% ipython --no-banner

In [1]: import numpy as np

In [2]: np.set_printoptions(precision=2, suppress=True, linewidth=200)

In [3]: X = np.loadtxt("data.csv", delimiter=",")

In [4]: X
Out[4]: 
array([[ 0.96, -0.17,  0.12,  0.  ],
       [-0.17,  0.36,  0.45,  0.  ],
       [ 0.12,  0.45,  0.69,  0.  ],
       [ 0.  ,  0.  ,  0.  ,  1.  ]])

In [5]: round(float(np.linalg.norm(X, 2) / np.linalg.norm(X)), 2)
Out[5]: 0.58

In [6]: np.argsort(-np.linalg.norm(X, axis=0).round(6), kind="stable")[:3]
Out[6]: array([3, 0, 2])

In [7]: M2 = X / np.sqrt((X ** 2).mean(axis=1, keepdims=True))

In [8]: np.linalg.norm(M2, axis=1)
Out[8]: array([2., 2., 2., 2.])

In [9]: np.linalg.matrix_rank(X - X.mean(axis=1, keepdims=True))
Out[9]: np.int64(3)

In [10]: np.linalg.matrix_rank(M2) == np.linalg.matrix_rank(X)
Out[10]: np.True_

In [11]: M2[0]
Out[11]: array([ 1.96, -0.34,  0.24,  0.  ])

In [12]: rank = np.linalg.matrix_rank(X)

In [13]: rank
Out[13]: np.int64(3)

In [14]: ns = np.linalg.svd(X)[2][rank:].T

In [15]: np.round(X @ ns, 2) + 0
Out[15]: 
array([[0.],
       [0.],
       [0.],
       [0.]])

In [16]: np.linalg.matrix_rank(X.T @ X), np.linalg.matrix_rank(X @ X.T)
Out[16]: (np.int64(3), np.int64(3))

In [17]: [int(np.linalg.matrix_rank(np.delete(X, i, axis=0))) for i in range(4)]
Out[17]: [3, 3, 3, 2]

In [18]: [int(np.linalg.matrix_rank(X[:i])) for i in range(1, len(X) + 1)]
Out[18]: [1, 2, 2, 3]

In [19]: np.allclose(X @ ns, 0)
Out[19]: True

In [20]: left, sig, VT = np.linalg.svd(X)

In [21]: sig.round(2) + 0
Out[21]: array([1., 1., 1., 0.])

In [22]: np.argmax(sig[:-1] / (sig[1:] + 1e-6)) + 1
Out[22]: np.int64(3)

In [23]: M2 = left[:, :3] @ np.diag(sig[:3]) @ VT[:3]

In [24]: np.round(np.linalg.norm(X - M2) / np.linalg.norm(X), 2)
Out[24]: np.float64(0.0)

In [25]: np.linalg.matrix_rank(M2)
Out[25]: np.int64(3)

In [26]: M2
Out[26]: 
array([[ 0.96, -0.17,  0.12,  0.  ],
       [-0.17,  0.36,  0.45,  0.  ],
       [ 0.12,  0.45,  0.69,  0.  ],
       [ 0.  ,  0.  ,  0.  ,  1.  ]])

In [27]: round(float(np.linalg.norm(X - M2, 2)), 2), round(float(sig[3]), 2)
Out[27]: (0.0, 0.0)

In [28]: np.round(np.abs(X - M2).max(), 2)
Out[28]: np.float64(0.0)
